$ python3 -q
>>> import numpy as np
>>> np.set_printoptions(precision=4, suppress=True, linewidth=100)
>>> M = np.load("run2.npy")
>>> print(M)
[[ 1.3047 -0.8672  1.5259  1.2859  0.3121  0.0988 -0.483  -1.4834 -0.1521 -0.0079]
 [-1.418   1.0224 -1.1558 -1.1909 -0.1842 -0.2154  0.6189  1.6217  0.2076 -0.231 ]
 [-1.1142  0.6469 -1.8927 -1.3406 -0.4484  0.0424  0.3023  1.2559  0.0803  0.2877]
 [-1.4111  1.2633  0.3977 -0.5486  0.2941 -0.5471  0.9052  1.6428  0.3368 -0.9677]
 [-0.0167  0.3897  2.363   0.9633  0.7308 -0.5134  0.4515  0.0636  0.2024 -1.1355]
 [-0.4092  0.6918  2.1635  0.6831  0.717  -0.5989  0.6453  0.5147  0.2699 -1.2568]
 [ 0.9275 -1.043  -1.6    -0.1899 -0.6061  0.6473 -0.8452 -1.1048 -0.3339  1.274 ]
 [-1.2974  0.8581 -1.544  -1.2897 -0.3186 -0.0925  0.4753  1.4747  0.149   0.0205]
 [ 1.1064 -1.1454 -1.2867  0.0293 -0.5312  0.6385 -0.8919 -1.3062 -0.346   1.2233]
 [-1.0624  1.1215  1.372   0.028   0.5522 -0.6424  0.882   1.2568  0.3438 -1.2398]
 [-1.4585  1.2608  0.1283 -0.6833  0.2168 -0.5047  0.8827  1.6926  0.3243 -0.8654]
 [ 0.7102 -0.2413  2.2827  1.2971  0.6177 -0.2584  0.0085 -0.7804  0.0393 -0.6964]
 [-0.7494  0.9298  1.8407  0.3787  0.6588 -0.6408  0.7853  0.9029  0.3159 -1.2906]
 [ 0.8309 -0.9828 -1.7379 -0.2953 -0.6369  0.6454 -0.8141 -0.9954 -0.3248  1.2865]
 [-1.4188  1.0236 -1.1524 -1.1899 -0.183  -0.2164  0.62    1.6227  0.208  -0.2331]
 [ 1.3977 -1.2616 -0.4588  0.5167 -0.3113  0.5558 -0.9087 -1.6284 -0.339   0.9894]
 [-0.2493  0.5719  2.2653  0.8057  0.7289 -0.5685  0.5702  0.3312  0.2441 -1.2171]
 [ 1.4363 -1.0515  1.0699  1.1648  0.1555  0.2398 -0.6457 -1.6444 -0.2187  0.282 ]
 [-1.0601  0.5889 -1.968  -1.3443 -0.4782  0.0763  0.2563  1.1917  0.0623  0.3535]
 [ 0.4376 -0.7125 -2.1423 -0.6601 -0.7139  0.6036 -0.6581 -0.5472 -0.2743  1.2624]
 [ 0.1791  0.2291  2.4008  1.0776  0.7187 -0.4575  0.3433 -0.1627  0.1634 -1.0456]
 [ 1.043  -0.5708  1.99    1.3447  0.487  -0.0866 -0.2421 -1.1715 -0.0568 -0.3734]
 [ 0.9996 -1.0859 -1.4839 -0.1058 -0.5791  0.6459 -0.8659 -1.1861 -0.3397  1.2585]
 [-1.4767  1.2525 -0.0211 -0.7539  0.1729 -0.4785  0.8655  1.7109  0.3156 -0.8042]
 [ 1.2315 -1.2067 -1.0032  0.209  -0.459   0.6184 -0.9126 -1.4459 -0.3491  1.1572]
 [ 1.4683 -1.2573 -0.0541  0.7187 -0.1951  0.4919 -0.8746 -1.7025 -0.3202  0.8354]
 [ 0.7207 -0.2512  2.2766  1.2999  0.6146 -0.2536  0.0012 -0.7927  0.0366 -0.6877]
 [ 0.9982 -0.5243  2.0434  1.3441  0.5089 -0.1127 -0.2058 -1.1186 -0.0427 -0.4236]
 [ 1.2679 -1.2222 -0.9057  0.2674 -0.4334  0.6094 -0.9158 -1.4862 -0.3487  1.1308]
 [ 0.2436 -0.5676 -2.2683 -0.8098 -0.7292  0.5673 -0.5674 -0.3247 -0.2432  1.2155]
 [ 1.3978 -1.2616 -0.4586  0.5168 -0.3113  0.5558 -0.9087 -1.6284 -0.339   0.9893]
 [ 0.4714 -0.0229  2.379   1.2162  0.6764 -0.3572  0.1671 -0.5018  0.0988 -0.874 ]
 [-1.3733  1.2569  0.5602 -0.4627  0.3396 -0.5696  0.9133  1.6019  0.3423 -1.0242]
 [ 0.3493 -0.6474 -2.2051 -0.7305 -0.7225  0.5882 -0.6178 -0.446  -0.2606  1.2436]
 [ 0.9088 -1.0316 -1.6281 -0.2108 -0.6125  0.6472 -0.8394 -1.0837 -0.3323  1.2771]
 [-1.4963  1.2198 -0.3318 -0.8916  0.0795 -0.4181  0.819   1.7278  0.2937 -0.6669]]
>>> # looks like rank 2
>>> print(np.linalg.matrix_rank(M))
2
>>> print(round(float(np.linalg.norm(M)), 4))
18.0
>>> print(np.count_nonzero(M))
360
>>> print(np.round(np.linalg.svd(M, compute_uv=False), 4) + 0)
[13.56   11.8375  0.      0.      0.      0.      0.      0.      0.      0.    ]
>>> print(M.sum(axis=0))
[ 3.4187 -2.6278  1.7606  2.4493  0.1276  0.7398 -1.6838 -3.9289 -0.5868  1.0459]
>>> print(M.shape)
(36, 10)
>>> print(M.mean(axis=0))
[ 0.095  -0.073   0.0489  0.068   0.0035  0.0206 -0.0468 -0.1091 -0.0163  0.0291]
>>> Ac = M - M.mean(axis=0)
>>> vecs = np.linalg.svd(Ac)[2][:2]
>>> other = Ac - Ac @ vecs.T @ vecs
>>> print(np.round(other.std(axis=0), 4) + 0)
[0. 0. 0. 0. 0. 0. 0. 0. 0. 0.]
>>> print(np.linalg.norm(other, axis=1).round(6).argmax())
0
>>> print(np.round(np.linalg.norm(other) / np.linalg.norm(Ac), 4))
0.0
>>> print(np.diag(vecs.T @ vecs))
[0.2491 0.1776 0.6424 0.2009 0.0596 0.0466 0.0935 0.3317 0.0135 0.1851]
>>> print((Ac @ vecs.T).std(axis=0))
[2.2562 1.9679]
>>> basis = M[[35, 14]].astype(float)
>>> for _ in range(6):
...     idx = np.linalg.norm(M[:, None] - basis, axis=-1).argmin(axis=1)
...     basis = np.array([M[idx == j].mean(axis=0) for j in range(2)])
... 
>>> print(idx)
[0 1 1 0 0 0 1 1 1 0 0 0 0 1 1 1 0 0 1 1 0 0 1 0 1 1 0 0 1 1 1 0 0 1 1 0]
>>> print(np.bincount(idx))
[18 18]
>>> idx = M[:, 6] > np.median(M[:, 6])
>>> f = M[idx].mean(axis=0) - M[~idx].mean(axis=0)
>>> print(np.round((((M - M.mean(axis=0)) @ f > 0) == idx).mean(), 4))
0.9722
>>> print(((M - M.mean(axis=0)) @ f > 0).astype(int))
[0 1 1 1 1 1 0 1 0 1 1 1 1 0 1 0 1 0 1 0 1 0 0 1 0 0 1 0 0 0 0 1 1 0 0 1]
>>> print(f)
[-1.8178  1.7085  1.023  -0.4967  0.5364 -0.8145  1.2615  2.1257  0.4768 -1.4899]
>>> print(idx.astype(int))
[0 1 1 1 1 1 0 1 0 1 1 1 1 0 1 0 1 0 1 0 1 0 0 1 0 0 0 0 0 0 0 1 1 0 0 1]
>>> arr = np.loadtxt("sample13.csv", delimiter=",")
>>> print(arr)
[[-1.  1.  1.  0.  0.  2.]
 [-1. -1.  1. -1.  0.  0.]
 [ 1. -1. -1.  0.  0. -1.]
 [ 1. -2.  0.  2.  0.  1.]
 [-2. -2.  2. -1. -1.  2.]
 [ 2. -1.  1.  1.  1.  0.]]
>>> f, r1 = arr[2], arr[5]
>>> print(f @ r1)
2.0
>>> p = (f @ r1) / (f @ f) * f
>>> print(np.linalg.matrix_rank(np.outer(f, r1)))
1
>>> print(np.outer(f, r1))
[[ 2. -1.  1.  1.  1.  0.]
 [-2.  1. -1. -1. -1. -0.]
 [-2.  1. -1. -1. -1. -0.]
 [ 0. -0.  0.  0.  0.  0.]
 [ 0. -0.  0.  0.  0.  0.]
 [-2.  1. -1. -1. -1. -0.]]
>>> print(r1 - p)
[ 1.5 -0.5  1.5  1.   1.   0.5]
>>> print((r1 - p) @ f)
0.0
>>> print(p)
[ 0.5 -0.5 -0.5  0.   0.  -0.5]
